>>> import numpy as np
>>> np.set_printoptions(precision=1, suppress=True, linewidth=160)
>>> feats = np.load("case1.npy")
>>> feats
array([[ 0,  2,  0, -1, -1,  2],
       [ 0,  2,  1,  2, -2,  0],
       [ 0,  0,  2,  0,  2, -1],
       [ 0,  0,  0,  0, -2,  2],
       [ 0,  0,  0,  0,  0, -2],
       [ 0,  0,  0,  0,  0,  0]])
>>> rng = np.random.default_rng(31)
>>> idx = rng.permutation(6)
>>> idx
array([4, 2, 1, 5, 3, 0])
>>> B = feats[idx][:, idx]
>>> np.sort(np.abs(np.linalg.eigvals(B)))
array([0., 0., 0., 0., 2., 2.])
>>> B
array([[ 0,  0,  0, -2,  0,  0],
       [ 2,  2,  0, -1,  0,  0],
       [-2,  1,  2,  0,  2,  0],
       [ 0,  0,  0,  0,  0,  0],
       [-2,  0,  0,  2,  0,  0],
       [-1,  0,  2,  2, -1,  0]])
>>> np.trace(B)
np.int64(4)
>>> W0 = np.load("m.npy")
>>> W0.round(1) + 0
array([[-0.4,  0. ,  0.7, -0.5, -0.2,  0.3,  0. , -0.2, -0.2],
       [ 0.3, -0.3, -0.2, -0.2,  0.3,  0.7,  0.1,  0.3, -0.3],
       [ 0. ,  0.6,  0. ,  0.2,  0.1,  0.5,  0.2, -0.1,  0.5],
       [ 0.5, -0.1,  0.4, -0.2,  0.3, -0.3,  0.4,  0.1,  0.4],
       [ 0.5,  0. , -0.2, -0.3, -0.4,  0.1,  0.2, -0.6, -0.1],
       [-0.5, -0.4, -0.3,  0.1,  0.2,  0. ,  0.6, -0.4,  0. ],
       [-0.2, -0.1, -0.4, -0.6, -0.3,  0. ,  0.1,  0.4,  0.4],
       [ 0. , -0.6,  0.2,  0.2, -0.1,  0.3, -0.4, -0.2,  0.5],
       [ 0. , -0.1,  0.2,  0.5, -0.6,  0.1,  0.5,  0.4, -0.1]])
>>> vec = np.array([5, 7, 3, 3, 8, 7, -6, -3, 9])
>>> y = W0 @ vec
>>> y
array([-2.1,  1.7, 13. ,  3.3, -1.9, -5.7, -4.6,  6.1, -7.1])
>>> np.linalg.solve(W0, y + W0[:, 2])
array([ 5.,  7.,  4.,  3.,  8.,  7., -6., -3.,  9.])
>>> vec = np.array([1, -2, -3, 2, 1, 2, -2, 2, -3])
>>> y = W0 @ vec
>>> c, lr = np.zeros(9), 1 / np.linalg.norm(W0, 2) ** 2
>>> for i in range(8):
...     c -= lr * W0.T @ (W0 @ c - y)
...     if i % 2 == 0: print(i, round(np.linalg.norm(W0 @ c - y), 1))
... 
0 0.0
2 0.0
4 0.0
6 0.0
>>> c
array([ 1., -2., -3.,  2.,  1.,  2., -2.,  2., -3.])
>>> round(float(np.linalg.cond(W0)), 1)
1.0
